$ python3 -q
>>> import numpy as np
>>> from numpy import linalg as LA
>>> np.set_printoptions(precision=1, suppress=True, linewidth=160, floatmode="fixed")
>>> F = np.load("dump.npy")
>>> print(F)
[[7 7 5 4 6 0]
 [1 5 2 2 3 8]
 [5 9 6 4 7 3]
 [7 0 0 2 8 2]
 [9 0 3 0 4 2]
 [2 0 9 2 7 0]
 [4 0 7 0 0 6]
 [6 2 0 1 4 5]
 [1 1 3 0 7 9]
 [3 3 4 0 4 6]]
>>> out = np.array([[0, -3, -3],
...     [-1, -2, -2],
...     [0, -2, 3],
...     [-1, -3, -3],
...     [0, 3, 2],
...     [1, 2, 2]])
>>> print(np.einsum("ik,kj->ij", F, out))
[[-11 -39 -20]
 [  1   2   9]
 [-10 -30  -7]
 [  0   1  -7]
 [  2 -17  -6]
 [ -2  -9  29]
 [  6 -14  21]
 [  2  -3  -7]
 [  8  28  36]
 [  3   1  17]]
>>> print(out.T @ F.T)
[[-11   1 -10   0   2  -2   6   2   8   3]
 [-39   2 -30   1 -17  -9 -14  -3  28   1]
 [-20   9  -7  -7  -6  29  21  -7  36  17]]
>>> feats = np.load("out2.npy")
>>> print(feats.round(1) + 0)
[[  9.7   9.9  11.6   9.6 -17.5 -13.8]
 [  5.3   8.4   5.6   2.4  -9.4  -9.9]
 [  5.2   8.3   5.4   2.2  -9.2  -9.8]
 [  5.0   8.2   5.2   1.9  -8.8  -9.6]
 [  2.5   5.9   1.7  -1.5  -4.1  -6.1]
 [  2.1   5.2   1.2  -1.9  -3.2  -5.3]
 [  1.9   4.8   0.9  -2.1  -2.8  -4.7]
 [  1.6   4.0   0.5  -2.2  -2.1  -3.9]
 [  0.6   1.0   0.0  -0.9  -0.7  -1.0]
 [  0.5   0.7   0.0  -0.7  -0.5  -0.7]
 [  0.4   0.5   0.0  -0.5  -0.4  -0.5]
 [ -0.5  -0.4   0.0   0.4   0.5   0.4]
 [ -1.2  -0.6  -0.1   0.6   1.2   0.7]
 [ -2.7  -0.6  -0.6   0.6   2.8   1.0]
 [ -3.2  -0.5  -0.8   0.5   3.4   1.1]
 [ -3.6  -0.4  -0.9   0.3   3.9   1.1]
 [ -8.6   1.2  -3.3  -2.4   9.7   1.0]
 [-11.1   2.3  -4.7  -4.3  12.8   0.7]
 [-20.3   6.8 -10.5 -12.2  24.2  -0.3]]
>>> x0 = np.array([-4, -5, -1, -3, 1, -4])
>>> print(LA.norm(feats @ x0) <= LA.norm(feats, 2) * LA.norm(x0) + 1e-9)
True
>>> print(feats @ x0)
[-91.3 -45.7 -44.3 -42.1 -16.6 -12.2  -9.9  -6.8  -1.7  -1.4  -1.1   1.6   4.3  11.3  14.0  16.0  44.7  60.1 119.7]
>>> print(np.sign((feats @ x0).round(6)))
[-1.0 -1.0 -1.0 -1.0 -1.0 -1.0 -1.0 -1.0 -1.0 -1.0 -1.0  1.0  1.0  1.0  1.0  1.0  1.0  1.0  1.0]
>>> rk = LA.matrix_rank(feats)
>>> print(rk)
3
>>> ns = LA.svd(feats)[2][rk:].T
>>> print([int(LA.matrix_rank(feats[:, :j + 1])) for j in range(6)])
[1, 2, 3, 3, 3, 3]
>>> print(ns.shape)
(6, 3)
>>> print(np.allclose(feats @ ns, 0))
True
>>> print([int(LA.matrix_rank(np.delete(feats, i, axis=0))) for i in range(19)])
[3, 3, 3, 3, 3, 3, 3, 3, 3, 3, 3, 3, 3, 3, 3, 3, 3, 3, 3]
>>> U, s, vt = LA.svd(feats)
>>> V = vt[:(s > 1e-8).sum()]
>>> rng = np.random.default_rng(8545)
>>> x0 = feats[0] + 2 * feats[7] + rng.integers(2) * np.eye(6)[2]
>>> print(x0)
[ 12.9  17.9  12.5   5.2 -21.8 -21.5]
>>> print(np.round(LA.norm(x0 - V.T @ V @ x0), 1))
0.0
>>> dist = LA.norm(feats[:, None] - feats[None], axis=-1)
>>> print(dist[14])
[34.3 22.0 21.6 21.0 13.9 12.5 11.6 10.3  6.4  6.0  5.7  4.1  3.1  0.9  0.0  0.6  9.3 14.0 32.2]
>>> print(dist.mean(axis=1).argmax())
18
>>> print(dist[:5, :5])
[[ 0.0 13.8 14.2 14.9 23.0]
 [13.8  0.0  0.5  1.1  9.3]
 [14.2  0.5  0.0  0.7  8.9]
 [14.9  1.1  0.7  0.0  8.2]
 [23.0  9.3  8.9  8.2  0.0]]
>>> print((dist + 1e9 * np.eye(19)).round(6).argmin(axis=1))
[ 1  2  1  2  5  6  5  6  9 10  9 12 11 14 15 14 17 16 17]
>>> print(np.unravel_index(dist.round(6).argmax(), dist.shape))
(np.int64(0), np.int64(18))
>>> print(LA.norm(feats - feats.mean(axis=0), axis=1))
[28.3 15.2 14.8 14.2  6.8  5.4  4.7  3.7  3.7  4.0  4.2  5.3  5.8  6.9  7.3  7.6 14.0 18.1 35.3]
>>> print(LA.norm(feats, axis=1))
[30.3 18.0 17.6 17.0 10.1  8.7  7.8  6.5  1.9  1.4  1.0  1.0  2.0  4.1  4.9  5.5 13.7 18.3 36.1]
>>> print(np.round(feats @ LA.pinv(feats) @ feats, 1) + 0)
[[  9.7   9.9  11.6   9.6 -17.5 -13.8]
 [  5.3   8.4   5.6   2.4  -9.4  -9.9]
 [  5.2   8.3   5.4   2.2  -9.2  -9.8]
 [  5.0   8.2   5.2   1.9  -8.8  -9.6]
 [  2.5   5.9   1.7  -1.5  -4.1  -6.1]
 [  2.1   5.2   1.2  -1.9  -3.2  -5.3]
 [  1.9   4.8   0.9  -2.1  -2.8  -4.7]
 [  1.6   4.0   0.5  -2.2  -2.1  -3.9]
 [  0.6   1.0   0.0  -0.9  -0.7  -1.0]
 [  0.5   0.7   0.0  -0.7  -0.5  -0.7]
 [  0.4   0.5   0.0  -0.5  -0.4  -0.5]
 [ -0.5  -0.4   0.0   0.4   0.5   0.4]
 [ -1.2  -0.6  -0.1   0.6   1.2   0.7]
 [ -2.7  -0.6  -0.6   0.6   2.8   1.0]
 [ -3.2  -0.5  -0.8   0.5   3.4   1.1]
 [ -3.6  -0.4  -0.9   0.3   3.9   1.1]
 [ -8.6   1.2  -3.3  -2.4   9.7   1.0]
 [-11.1   2.3  -4.7  -4.3  12.8   0.7]
 [-20.3   6.8 -10.5 -12.2  24.2  -0.3]]
>>> print(np.unique(feats.round(6), axis=0).shape)
(19, 6)
>>> print(np.abs(np.diag(LA.qr(feats)[1])) > 1e-9)
[ True  True  True False False False]
>>> print(LA.lstsq(feats[:-1].T, feats[-1])[2])
3
>>> print(np.round(np.trace(LA.pinv(feats) @ feats), 1))
3.0
>>> J = np.load("block13.npy")
>>> print(J)
[[ -2.0  -3.5   8.5  -3.0   7.0   0.5  14.2  -7.2]
 [ -3.6 -12.3   4.2  -6.0   5.2  -9.9  -1.7   7.2]
 [  8.8   1.5   0.7  -9.9   8.1   2.0   4.0  11.8]
 [ -5.0   0.3   8.6  -0.4  16.1  -2.7  -5.5   2.0]
 [ -0.5   0.7  12.3   5.0   1.8  13.2  -6.7   0.7]
 [  3.6   4.5  -4.2   4.6   6.1   7.0 -15.5   0.8]
 [ -4.6   7.3   4.3  14.1   3.5   4.9  -4.0  -7.4]
 [-13.6   9.1  -3.8  -4.0  -0.9   5.9   8.2   0.3]
 [  4.8  -7.8  -2.0   8.4  10.3  -3.1  10.9   2.7]
 [ -1.4  -2.0 -12.7 -11.8  -4.3   6.6   4.2  -3.5]
 [ 13.0   5.1   2.9  -6.9   9.9   2.2  -6.8   0.5]
 [  2.7   0.6   7.6   3.1   8.8  -5.3  -6.0  13.6]
 [  5.3   0.7  13.3   0.1   7.0  -4.3  -4.0 -10.5]
 [ -9.5  -2.2 -10.3  -0.9  -2.0   6.0   1.1 -12.5]
 [ -3.7   4.2  -2.5  14.1   9.0  -1.9  -5.1  -7.2]
 [  1.2   2.2  -3.6   4.6   4.9  10.2  12.3   9.0]
 [  4.6   2.4  -7.3   2.2  -0.2   1.4  -1.5 -17.6]
 [ -1.7   4.1  -3.1   3.1 -10.8 -14.0   1.8   6.7]
 [ -2.7  -3.3   7.6   8.2  -5.8  11.8  -7.5  -5.2]
 [ -3.6  14.1   7.2  -2.2   2.1   6.0  -2.5  -9.2]
 [ -8.4  -0.3 -16.2   4.1  -6.0  -0.9  -2.3  -3.0]
 [ 12.2  -6.5  -2.0  -5.2   7.2   9.1   2.7   6.0]
 [ 18.2   2.2  -1.3  -0.5  -2.3   1.6  -1.8   7.0]
 [ -0.3   7.1  -4.8   4.1   1.7  -8.0 -14.5   5.6]
 [  7.9   9.0   2.4  10.9   3.8   9.5   1.6   5.1]
 [-12.0  -6.5   3.0   0.3   7.4  10.0   0.3  -6.9]
 [ -2.6   1.8  10.5   1.5 -12.8  -8.8   5.2  -3.3]
 [  1.6   0.8  -1.8   7.6  10.4  -0.3  -6.5 -13.6]
 [  6.2  10.6   6.2   7.3  -2.5   0.0  12.3   1.2]
 [ -7.1   3.6  -7.2 -14.5  -6.2  -4.8  -3.5   0.6]
 [ -1.0   7.0  11.7   6.9   4.5  -0.9  11.7  -3.0]
 [ -4.2   7.5 -12.1   3.3   7.6   0.4   7.0   7.8]]
>>> cov = J.T @ J
>>> print(np.allclose(cov, cov.T))
True
>>> Xs = (J - J.mean(axis=0)) / J.std(axis=0)
>>> print(np.argwhere(np.abs(Xs) > 2))
[[ 1  1]
 [ 3  4]
 [ 5  6]
 [16  7]
 [17  4]
 [17  5]
 [19  1]
 [20  2]
 [22  0]
 [26  4]
 [29  3]]
>>> print(Xs.std(axis=0))
[1.0 1.0 1.0 1.0 1.0 1.0 1.0 1.0]
>>> coef = LA.lstsq(np.delete(Xs, 5, axis=1), Xs[:, 5])[0]
>>> print(round(float(1 - np.var(Xs[:, 5] - np.delete(Xs, 5, axis=1) @ coef)), 1))
0.1
>>> print(np.abs(coef).argmax())
6
>>> X = np.load("x.npy")
>>> print(X)
[[-2.0  2.0  1.0]
 [-6.0 -8.0 -6.0]
 [12.0 10.0  9.0]]
>>> u = np.array([4, 3, 2])
>>> print(np.correlate(X[2], X[0], "full"))
[ 12.0  34.0   5.0  -2.0 -18.0]
>>> print(np.convolve(X[2], u))
[48.0 76.0 90.0 47.0 18.0]
>>> print(np.cross(X[2, :3], X[0, :3]))
[ -8.0 -30.0  44.0]
>>> print(np.polyval(u, X[2]))
[614.0 432.0 353.0]
>>> m1 = np.loadtxt("arr.csv", delimiter=",")
>>> print(m1)
[[  1.9  -2.5   4.8   0.8   9.4   1.5   0.8  -4.4  -4.3]
 [  2.2  -7.3   5.0   1.0   9.4   2.0   1.9  -3.1  -5.3]
 [ -9.4   1.3   0.4  -8.5  -8.8  -5.0  -4.1  -4.3   5.7]
 [ -0.2  -5.6   2.6   0.2  10.5   5.6   3.4  -1.8  -4.6]
 [ -9.4   2.9   2.3  -8.2  -6.0  -3.5  -3.2  -4.0   3.7]
 [  2.5  -3.8   4.9   0.2  10.5   3.1   3.7  -3.0  -2.7]
 [ -0.3  -5.2   4.2  -1.9  10.4   3.6   1.4  -3.7  -4.1]
 [ -8.3   2.2   2.9 -10.1  -6.5  -4.9  -3.9  -4.4   3.5]
 [ -7.5   0.0   2.9  -7.7  -6.5  -4.4  -4.1  -4.5   4.2]
 [  3.2  -3.7   3.2  -1.8  10.0   1.7   0.9  -4.5  -5.3]
 [  0.3  -4.8   5.1  -1.3   9.0   2.3   1.7  -3.1  -4.4]
 [ -7.1   3.1   2.9  -8.3  -6.9  -2.5  -4.1  -3.2   6.1]
 [  1.4  -6.3   2.5   1.0  10.5   1.8   0.7  -4.6  -5.2]
 [  1.5  -6.4   4.1   0.8   7.8   2.6   1.7  -4.0  -5.4]
 [ -6.4   1.0   0.9  -8.3  -7.6  -4.1  -5.6  -5.1   6.1]
 [ -8.4   1.4   1.0  -9.2  -6.6  -2.6  -3.9  -3.3   3.5]
 [ -0.4  -5.3   2.6   1.0  10.9   1.8  -0.8  -5.3  -6.0]
 [  1.9  -4.5   4.0   0.3   9.7   1.3  -1.2  -4.5  -4.9]
 [  1.8  -5.9   4.1   0.3  11.8   2.2   0.6  -4.1  -3.2]]
>>> x0 = np.array([3, -2, 0, -2, -2, 1, 3, 2, -2])
>>> rhs = m1 @ x0
>>> print(np.round(LA.solve(m1.T @ m1, m1.T @ rhs), 1) + 0)
[ 3.0 -2.0  0.0 -2.0 -2.0  1.0  3.0  2.0 -2.0]
>>> print(np.round(LA.pinv(m1) @ m1, 1) + 0)
[[1.0 0.0 0.0 0.0 0.0 0.0 0.0 0.0 0.0]
 [0.0 1.0 0.0 0.0 0.0 0.0 0.0 0.0 0.0]
 [0.0 0.0 1.0 0.0 0.0 0.0 0.0 0.0 0.0]
 [0.0 0.0 0.0 1.0 0.0 0.0 0.0 0.0 0.0]
 [0.0 0.0 0.0 0.0 1.0 0.0 0.0 0.0 0.0]
 [0.0 0.0 0.0 0.0 0.0 1.0 0.0 0.0 0.0]
 [0.0 0.0 0.0 0.0 0.0 0.0 1.0 0.0 0.0]
 [0.0 0.0 0.0 0.0 0.0 0.0 0.0 1.0 0.0]
 [0.0 0.0 0.0 0.0 0.0 0.0 0.0 0.0 1.0]]
>>> rhs = rhs + 0.3 * rng.normal(size=19)
>>> print(rhs)
[ -5.9  12.3 -33.3  11.1 -33.9   7.7   1.2 -28.6 -28.5   6.5   5.2 -30.6  -1.1  10.4 -32.9 -24.7 -13.5  -7.0  -5.0]
>>> coef, *_ = LA.lstsq(m1, rhs)
>>> print(np.round(m1.T @ (rhs - m1 @ coef), 1) + 0)
[0.0 0.0 0.0 0.0 0.0 0.0 0.0 0.0 0.0]
>>> print(round(float(LA.norm(rhs - m1 @ coef)), 1))
0.4
>>> print(coef.round())
[ 3.0 -2.0 -0.0 -2.0 -2.0  1.0  3.0  2.0 -2.0]
>>> lab = m1[:, 4] > np.median(m1[:, 4])
>>> u = m1[lab].mean(axis=0) - m1[~lab].mean(axis=0)
>>> print(u.round(1) + 0)
[ 5.8 -4.2  0.6  5.3 11.7  4.3  3.2  0.0 -5.7]
>>> print(((m1 - m1.mean(axis=0)) @ u > 0).astype(int))
[1 1 0 1 0 1 1 0 0 1 1 0 1 1 0 0 1 1 1]
>>> print(np.round((((m1 - m1.mean(axis=0)) @ u > 0) == lab).mean(), 1))
0.8
>>> U, s, vt = LA.svd(m1, full_matrices=False)
>>> print(np.round(s / s[0], 1) + 0)
[1.0 0.6 0.1 0.1 0.1 0.1 0.1 0.0 0.0]
>>> print(np.abs(U[:, 0]).round(6).argmax())
2
>>> print(np.cumsum(s ** 2) / np.sum(s ** 2))
[0.7 1.0 1.0 1.0 1.0 1.0 1.0 1.0 1.0]
>>> print(np.allclose(U * s @ vt, m1))
True
>>> print(np.abs(vt[0]))
[0.3 0.3 0.1 0.3 0.7 0.2 0.2 0.1 0.4]
>>> print(round(float(np.sqrt((s ** 2).sum())), 1), round(float(LA.norm(m1)), 1))
65.4 65.4
>>> print((s > 1e-8).sum())
9
>>> dist = LA.norm(m1[:, None] - m1[None], axis=-1)
>>> print(LA.norm(m1, axis=1))
[12.8 14.8 18.2 14.7 16.0 13.9 14.2 17.2 15.5 13.8 13.0 16.0 14.5 13.3 16.8 15.7 14.9 13.5 15.0]
>>> print(LA.matrix_rank(dist ** 2))
11
>>> print(np.flatnonzero(dist[1] < dist.mean() / 2))
[ 0  1  3  5  6  9 10 12 13 16 17 18]
>>> mat = np.load("case11.npy")
>>> print(mat.round(1) + 0)
[[-0.1 -0.1  0.4  0.0 -0.3]
 [-0.1 -1.5  0.4 -0.3  1.0]
 [ 0.4  0.4 -1.6 -0.3  0.8]
 [ 0.0 -0.3 -0.3 -1.8 -0.6]
 [-0.3  1.0  0.8 -0.6  0.0]]
>>> # rows and columns are dependent
>>> U, s, vt = LA.svd(feats)
>>> print(s.round(1) + 0)
[56.4 27.8  8.6  0.0  0.0  0.0]
>>> out = U[:, :3] @ np.diag(s[:3]) @ vt[:3]
>>> print(LA.matrix_rank(out))
3
>>> print(np.round(LA.norm(feats - out, 2), 1), round(s[3], 1))
0.0 0.0
>>> print(out.round(1) + 0)
[[  9.7   9.9  11.6   9.6 -17.5 -13.8]
 [  5.3   8.4   5.6   2.4  -9.4  -9.9]
 [  5.2   8.3   5.4   2.2  -9.2  -9.8]
 [  5.0   8.2   5.2   1.9  -8.8  -9.6]
 [  2.5   5.9   1.7  -1.5  -4.1  -6.1]
 [  2.1   5.2   1.2  -1.9  -3.2  -5.3]
 [  1.9   4.8   0.9  -2.1  -2.8  -4.7]
 [  1.6   4.0   0.5  -2.2  -2.1  -3.9]
 [  0.6   1.0   0.0  -0.9  -0.7  -1.0]
 [  0.5   0.7   0.0  -0.7  -0.5  -0.7]
 [  0.4   0.5   0.0  -0.5  -0.4  -0.5]
 [ -0.5  -0.4   0.0   0.4   0.5   0.4]
 [ -1.2  -0.6  -0.1   0.6   1.2   0.7]
 [ -2.7  -0.6  -0.6   0.6   2.8   1.0]
 [ -3.2  -0.5  -0.8   0.5   3.4   1.1]
 [ -3.6  -0.4  -0.9   0.3   3.9   1.1]
 [ -8.6   1.2  -3.3  -2.4   9.7   1.0]
 [-11.1   2.3  -4.7  -4.3  12.8   0.7]
 [-20.3   6.8 -10.5 -12.2  24.2  -0.3]]
>>> U, s, vt = LA.svd(mat)
>>> V = vt[:(s > 1e-8).sum()]
>>> x0 = mat[0] + 3 * mat[3] + rng.integers(2) * np.eye(5)[1]
>>> print(x0.round(1) + 0)
[-0.1  0.0 -0.4 -5.4 -2.2]
>>> print(np.round(LA.norm(x0 - V.T @ V @ x0), 1))
0.1
>>> print(np.allclose(V.T @ V @ x0, x0))
False
>>> print(LA.matrix_rank(np.vstack([mat, x0])))
5
>>> print(np.round(V.T @ V, 1) + 0)
[[ 0.1 -0.1 -0.3  0.1 -0.1]
 [-0.1  1.0  0.0  0.0  0.0]
 [-0.3  0.0  0.9  0.0  0.0]
 [ 0.1  0.0  0.0  1.0  0.0]
 [-0.1  0.0  0.0  0.0  1.0]]
>>> print(round(float(np.trace(LA.pinv(mat) @ mat)), 1))
4.0
>>> print(np.abs(np.diag(LA.qr(mat)[1])) > 1e-9)
[ True  True  True  True False]
>>> print(np.unique(mat.round(6), axis=0).shape)
(5, 5)
>>> print(LA.cond(mat) > 100)
True
>>> print([round(float(x), 1) for x in LA.svd(mat, compute_uv=False)[:3]])
[2.0, 2.0, 2.0]
>>> K = np.loadtxt("a.csv", delimiter=",")
>>> print(K)
[[  1.1   1.9   2.6   2.2  -1.7  -1.5]
 [ -0.4   0.0  -0.6  -2.3  -2.2   0.9]
 [ -0.3   0.3  -0.1  -0.1  -1.2   2.0]
 [  5.5  -7.5  -0.5  -1.5 -10.5   0.0]
 [  0.6   0.4   1.2   1.3   0.5  -0.6]
 [ -2.2   0.2   0.2   1.2  -1.0   0.0]
 [  1.4  -0.4   0.2   1.9   1.0   0.8]
 [  0.5   0.3   0.7  -0.1   0.6  -1.1]
 [  0.6  -0.1  -0.5   0.2   1.0   1.5]
 [ -0.2  -0.5   0.0   0.1   1.5  -0.2]
 [  0.5   0.1  -0.3   0.7  -1.2   1.1]
 [  1.0   1.2   0.5  -1.1   0.5   0.4]
 [ -2.2   2.0  -0.2   0.3  -1.0  -1.1]
 [  0.5   0.1  -0.3   2.2   0.4   0.2]
 [ -0.7  -0.1  -0.7   0.3  -0.8   1.4]
 [ -1.3  -0.7   0.3  -0.5  -1.2  -1.2]
 [  2.0  -0.4   0.5  -0.6   0.4   0.0]
 [  2.0   0.5   0.4  -1.6  -0.2  -0.7]
 [  2.1  -1.0   0.2   0.6  -0.2   0.4]
 [  1.0   1.5  -0.4   0.7  -0.5   1.0]
 [  1.1  -0.2   0.5   0.9   0.2   0.9]
 [  1.9  -1.9   1.2  -1.3   0.7  -0.4]
 [  2.0   1.7  -0.3   1.8  -0.7  -0.2]
 [  0.6   1.7   0.0  -0.4  -0.8   1.1]
 [  0.7  -1.0   2.0   0.5  -0.1  -0.8]
 [  1.6  -1.0   0.9  -3.0  -1.3   0.0]
 [  0.0   0.7  -1.2   1.1   0.4   0.5]
 [ -0.5  -0.6   0.8  -0.2   0.5   1.5]
 [  0.2   0.8  -0.7   1.2   1.5  -0.1]
 [ -1.5  -2.7   0.2   0.7   0.0   1.0]
 [ -0.7   1.6   0.0   0.0  -0.6   0.9]]
>>> Xs = (K - K.mean(axis=0)) / K.std(axis=0)
>>> print(np.argwhere(np.abs(Xs) > 2))
[[ 0  2]
 [ 3  0]
 [ 3  1]
 [ 3  4]
 [24  2]
 [25  3]]
>>> print(Xs.std(axis=0))
[1.0 1.0 1.0 1.0 1.0 1.0]
>>> coef = LA.lstsq(np.delete(Xs, 4, axis=1), Xs[:, 4])[0]
>>> print(round(1 - np.var(Xs[:, 4] - np.delete(Xs, 4, axis=1) @ coef), 1))
0.5
>>> print(coef)
[-0.2  0.5  0.2  0.1  0.2]
>>> print(np.abs(coef).argmax())
1
